$ ipython --no-banner

In [1]: import numpy as np

In [2]: np.set_printoptions(suppress=True, linewidth=140)

In [3]: m1 = np.load("out4.npy")

In [4]: m1.round(2) + 0
Out[4]: 
array([[-3.35, -3.16,  1.89, -0.42],
       [ 2.  ,  3.  ,  0.61,  3.41],
       [ 1.57,  2.72,  1.07,  3.74],
       [-1.99, -2.99, -0.63, -3.43],
       [ 1.07,  2.36,  1.52,  4.  ],
       [-2.28, -3.15, -0.28, -3.13],
       [ 2.55,  3.27, -0.08,  2.79],
       [-1.47, -2.66, -1.16, -3.8 ],
       [ 0.  ,  1.47,  2.3 ,  4.19],
       [ 2.49,  3.25,  0.01,  2.88],
       [-2.94, -1.96,  2.94,  1.96],
       [-0.59,  0.9 ,  2.64,  4.11],
       [-3.33, -2.82,  2.39,  0.5 ],
       [-0.83,  0.67,  2.75,  4.04],
       [ 3.33,  3.22, -1.77,  0.62],
       [-3.36, -3.15,  1.92, -0.37],
       [-0.69, -2.06, -1.83, -4.12],
       [-3.28, -2.65,  2.55,  0.86],
       [ 1.97,  2.97,  0.65,  3.44],
       [-0.24, -1.68, -2.15, -4.18],
       [-3.36, -3.06,  2.08, -0.09],
       [-1.28,  0.19,  2.93,  3.84],
       [-1.95, -0.58,  3.09,  3.36],
       [ 2.71,  3.33, -0.31,  2.55],
       [-3.36, -2.96,  2.22,  0.18],
       [ 1.61,  0.17, -3.02, -3.64]])

In [5]: cen = m1 - m1.mean(axis=0)

In [6]: vecs = np.linalg.svd(cen)[2][:2]

In [7]: B = cen - cen @ vecs.T @ vecs

In [8]: np.linalg.norm(B, axis=1).round(6).argmax()
Out[8]: np.int64(0)

In [9]: np.round(np.diag(vecs.T @ vecs), 2)
Out[9]: array([0.45, 0.46, 0.39, 0.7 ])

In [10]: np.round(np.cov(cen @ vecs.T, rowvar=False), 2) + 0
Out[10]: 
array([[15.56,  0.  ],
       [ 0.  ,  8.44]])

In [11]: np.round((cen @ vecs.T).std(axis=0), 2)
Out[11]: array([3.87, 2.85])

In [12]: K = np.load("case13.npy")

In [13]: K
Out[13]: 
array([[ 0,  0,  0,  0,  0,  0, -2,  0,  0],
       [ 0,  0,  0,  0,  0,  0,  0,  0,  2],
       [-2,  0,  0,  0,  0,  0,  0,  0,  0],
       [ 0,  0,  0,  0, -1,  0,  0,  0,  0],
       [ 0,  0,  0,  2,  0,  0,  0,  0,  0],
       [ 0,  0,  0,  0,  0,  0,  0,  0,  0],
       [ 0,  0,  0,  0,  0,  3,  0,  0,  0],
       [ 0,  1,  0,  0,  0,  0,  0,  0,  0],
       [ 0,  0,  1,  0,  0,  0,  0,  0,  0]])

In [14]: left, sigma, Vh = np.linalg.svd(K)

In [15]: np.argmax(sigma[:-1] / (sigma[1:] + 1e-6)) + 1
Out[15]: np.int64(8)

In [16]: sigma
Out[16]: array([ 3.,  2.,  2.,  2.,  2.,  1.,  1.,  1., -0.])

In [17]: B = left[:, :8] @ np.diag(sigma[:8]) @ Vh[:8]

In [18]: np.round(np.linalg.norm(K - B, 2), 2), sigma[8]
Out[18]: (np.float64(0.0), np.float64(-0.0))

In [19]: np.linalg.matrix_rank(B)
Out[19]: np.int64(8)

In [20]: round(float(np.linalg.norm(K - B) / np.linalg.norm(K)), 2)
Out[20]: 0.0

In [21]: B
Out[21]: 
array([[ 0.,  0.,  0.,  0.,  0.,  0., -2.,  0.,  0.],
       [ 0.,  0.,  0.,  0.,  0.,  0.,  0.,  0.,  2.],
       [-2.,  0.,  0.,  0.,  0.,  0.,  0.,  0.,  0.],
       [ 0.,  0.,  0.,  0., -1.,  0.,  0.,  0.,  0.],
       [ 0.,  0.,  0.,  2.,  0.,  0.,  0.,  0.,  0.],
       [ 0.,  0.,  0.,  0.,  0.,  0.,  0.,  0.,  0.],
       [ 0.,  0.,  0.,  0.,  0.,  3.,  0.,  0.,  0.],
       [ 0.,  1.,  0.,  0.,  0.,  0.,  0.,  0.,  0.],
       [ 0.,  0.,  1.,  0.,  0.,  0.,  0.,  0.,  0.]])

In [22]: K @ K
Out[22]: 
array([[ 0,  0,  0,  0,  0, -6,  0,  0,  0],
       [ 0,  0,  2,  0,  0,  0,  0,  0,  0],
       [ 0,  0,  0,  0,  0,  0,  4,  0,  0],
       [ 0,  0,  0, -2,  0,  0,  0,  0,  0],
       [ 0,  0,  0,  0, -2,  0,  0,  0,  0],
       [ 0,  0,  0,  0,  0,  0,  0,  0,  0],
       [ 0,  0,  0,  0,  0,  0,  0,  0,  0],
       [ 0,  0,  0,  0,  0,  0,  0,  0,  2],
       [-2,  0,  0,  0,  0,  0,  0,  0,  0]])

In [23]: np.flatnonzero(np.linalg.matrix_power((K != 0) + (K.T != 0) + np.eye(9), 9)[4])
Out[23]: array([3, 4])

In [24]: np.allclose(K[:-1].T @ np.linalg.lstsq(K[:-1].T, K[-1])[0], K[-1])
Out[24]: False

In [25]: np.unique(K.round(6), axis=0).shape
Out[25]: (9, 9)

In [26]: np.round(K @ np.linalg.pinv(K) @ K, 2)
Out[26]: 
array([[ 0.,  0.,  0.,  0.,  0.,  0., -2.,  0.,  0.],
       [ 0.,  0.,  0.,  0.,  0.,  0.,  0.,  0.,  2.],
       [-2.,  0.,  0.,  0.,  0.,  0.,  0.,  0.,  0.],
       [ 0.,  0.,  0.,  0., -1.,  0.,  0.,  0.,  0.],
       [ 0.,  0.,  0.,  2.,  0.,  0.,  0.,  0.,  0.],
       [ 0.,  0.,  0.,  0.,  0.,  0.,  0.,  0.,  0.],
       [ 0.,  0.,  0.,  0.,  0.,  3.,  0.,  0.,  0.],
       [ 0.,  1.,  0.,  0.,  0.,  0.,  0.,  0.,  0.],
       [ 0.,  0.,  1.,  0.,  0.,  0.,  0.,  0.,  0.]])

In [27]: np.round(np.trace(np.linalg.pinv(K) @ K), 2)
Out[27]: np.float64(8.0)

In [28]: u = np.array([-2, 1, 2])

In [29]: np.correlate(K[4], K[1], "full")
Out[29]: array([0, 0, 0, 4, 0, 0, 0, 0, 0, 0, 0, 0, 0, 0, 0, 0, 0])

In [30]: np.polyval(u, K[4])
Out[30]: array([ 2,  2,  2, -4,  2,  2,  2,  2,  2])

In [31]: np.convolve(K[4], u)
Out[31]: array([ 0,  0,  0, -4,  2,  4,  0,  0,  0,  0,  0])

In [32]: rng = np.random.default_rng(27966)

In [33]: B = K + rng.integers(-2, 3, (9, 8)) @ rng.integers(-2, 3, (8, 9))

In [34]: B
Out[34]: 
array([[  0,   2,   9,  -1,  -8,   0,   4,  -3,   4],
       [ -2,  -3,   3,   3,   1,   2,   0,  -1,   4],
       [  4,   3,   0,   6,   0,   4, -12,  -4,   2],
       [  2,  -1,   0, -11,   0,   0,   6,  -1,  -4],
       [ -3,  -1,  -2,  -6,   0,  -4,  15,   5,  -5],
       [  0,   5,  -8,   7,  10,   1, -14,  -1,   0],
       [ -3, -14,   8,   0,  -5,   9, -10,  -9,   3],
       [  8,   8,  -3,   9,  -2,   4,  -4,  -1,   4],
       [ -1,  -8,   2, -15,   0,   3,   6,  -6,  -3]])

In [35]: np.abs(B - K).sum(axis=1)
Out[35]: array([33, 17, 37, 26, 43, 46, 58, 42, 43])

In [36]: np.linalg.matrix_rank(B - K, tol=1e-8)
Out[36]: np.int64(8)

In [37]: B - K
Out[37]: 
array([[  0,   2,   9,  -1,  -8,   0,   6,  -3,   4],
       [ -2,  -3,   3,   3,   1,   2,   0,  -1,   2],
       [  6,   3,   0,   6,   0,   4, -12,  -4,   2],
       [  2,  -1,   0, -11,   1,   0,   6,  -1,  -4],
       [ -3,  -1,  -2,  -8,   0,  -4,  15,   5,  -5],
       [  0,   5,  -8,   7,  10,   1, -14,  -1,   0],
       [ -3, -14,   8,   0,  -5,   6, -10,  -9,   3],
       [  8,   7,  -3,   9,  -2,   4,  -4,  -1,   4],
       [ -1,  -8,   1, -15,   0,   3,   6,  -6,  -3]])

In [38]: B = np.array([[1, 0, 1, 0, 2, 1, 1, 2, 3, 0, 3],
    ...:     [3, 0, 3, 1, 0, 2, 0, 2, 3, 3, 3],
    ...:     [2, 0, 3, 1, 2, 3, 1, 1, 1, 0, 2],
    ...:     [2, 2, 3, 3, 2, 0, 1, 1, 3, 3, 2],
    ...:     [1, 3, 0, 1, 0, 1, 1, 0, 0, 0, 1],
    ...:     [3, 3, 0, 3, 0, 3, 2, 3, 3, 2, 1],
    ...:     [2, 0, 2, 1, 0, 2, 3, 0, 2, 2, 1],
    ...:     [0, 1, 2, 2, 1, 0, 1, 2, 2, 0, 3],
    ...:     [0, 1, 1, 3, 0, 0, 1, 1, 3, 2, 3],
    ...:     [1, 2, 3, 3, 0, 2, 1, 1, 2, 3, 3],
    ...:     [3, 3, 1, 2, 2, 2, 3, 2, 2, 0, 1]])

In [39]: B[-1] = B[0]

In [40]: F = B + 0.3 * np.eye(11)

In [41]: F
Out[41]: 
array([[1.3, 0. , 1. , 0. , 2. , 1. , 1. , 2. , 3. , 0. , 3. ],
       [3. , 0.3, 3. , 1. , 0. , 2. , 0. , 2. , 3. , 3. , 3. ],
       [2. , 0. , 3.3, 1. , 2. , 3. , 1. , 1. , 1. , 0. , 2. ],
       [2. , 2. , 3. , 3.3, 2. , 0. , 1. , 1. , 3. , 3. , 2. ],
       [1. , 3. , 0. , 1. , 0.3, 1. , 1. , 0. , 0. , 0. , 1. ],
       [3. , 3. , 0. , 3. , 0. , 3.3, 2. , 3. , 3. , 2. , 1. ],
       [2. , 0. , 2. , 1. , 0. , 2. , 3.3, 0. , 2. , 2. , 1. ],
       [0. , 1. , 2. , 2. , 1. , 0. , 1. , 2.3, 2. , 0. , 3. ],
       [0. , 1. , 1. , 3. , 0. , 0. , 1. , 1. , 3.3, 2. , 3. ],
       [1. , 2. , 3. , 3. , 0. , 2. , 1. , 1. , 2. , 3.3, 3. ],
       [1. , 0. , 1. , 0. , 2. , 1. , 1. , 2. , 3. , 0. , 3.3]])

In [42]: np.allclose(F, F.T)
Out[42]: False

In [43]: (F - F.T) / 2
Out[43]: 
array([[ 0. , -1.5, -0.5, -1. ,  0.5, -1. , -0.5,  1. ,  1.5, -0.5,  1. ],
       [ 1.5,  0. ,  1.5, -0.5, -1.5, -0.5,  0. ,  0.5,  1. ,  0.5,  1.5],
       [ 0.5, -1.5,  0. , -1. ,  1. ,  1.5, -0.5, -0.5,  0. , -1.5,  0.5],
       [ 1. ,  0.5,  1. ,  0. ,  0.5, -1.5,  0. , -0.5,  0. ,  0. ,  1. ],
       [-0.5,  1.5, -1. , -0.5,  0. ,  0.5,  0.5, -0.5,  0. ,  0. , -0.5],
       [ 1. ,  0.5, -1.5,  1.5, -0.5,  0. ,  0. ,  1.5,  1.5,  0. ,  0. ],
       [ 0.5,  0. ,  0.5,  0. , -0.5,  0. ,  0. , -0.5,  0.5,  0.5,  0. ],
       [-1. , -0.5,  0.5,  0.5,  0.5, -1.5,  0.5,  0. ,  0.5, -0.5,  0.5],
       [-1.5, -1. ,  0. ,  0. ,  0. , -1.5, -0.5, -0.5,  0. ,  0. ,  0. ],
       [ 0.5, -0.5,  1.5,  0. ,  0. ,  0. , -0.5,  0.5,  0. ,  0. ,  1.5],
       [-1. , -1.5, -0.5, -1. ,  0.5,  0. ,  0. , -0.5,  0. , -1.5,  0. ]])

In [44]: round(float(np.linalg.det(F)), 2)
Out[44]: 1117.15

In [45]: np.linalg.determinant(F)
AttributeError: module 'numpy.linalg' has no attribute 'determinant'


In [46]: (F + F.T) / 2
Out[46]: 
array([[1.3, 1.5, 1.5, 1. , 1.5, 2. , 1.5, 1. , 1.5, 0.5, 2. ],
       [1.5, 0.3, 1.5, 1.5, 1.5, 2.5, 0. , 1.5, 2. , 2.5, 1.5],
       [1.5, 1.5, 3.3, 2. , 1. , 1.5, 1.5, 1.5, 1. , 1.5, 1.5],
       [1. , 1.5, 2. , 3.3, 1.5, 1.5, 1. , 1.5, 3. , 3. , 1. ],
       [1.5, 1.5, 1. , 1.5, 0.3, 0.5, 0.5, 0.5, 0. , 0. , 1.5],
       [2. , 2.5, 1.5, 1.5, 0.5, 3.3, 2. , 1.5, 1.5, 2. , 1. ],
       [1.5, 0. , 1.5, 1. , 0.5, 2. , 3.3, 0.5, 1.5, 1.5, 1. ],
       [1. , 1.5, 1.5, 1.5, 0.5, 1.5, 0.5, 2.3, 1.5, 0.5, 2.5],
       [1.5, 2. , 1. , 3. , 0. , 1.5, 1.5, 1.5, 3.3, 2. , 3. ],
       [0.5, 2.5, 1.5, 3. , 0. , 2. , 1.5, 0.5, 2. , 3.3, 1.5],
       [2. , 1.5, 1.5, 1. , 1.5, 1. , 1. , 2.5, 3. , 1.5, 3.3]])
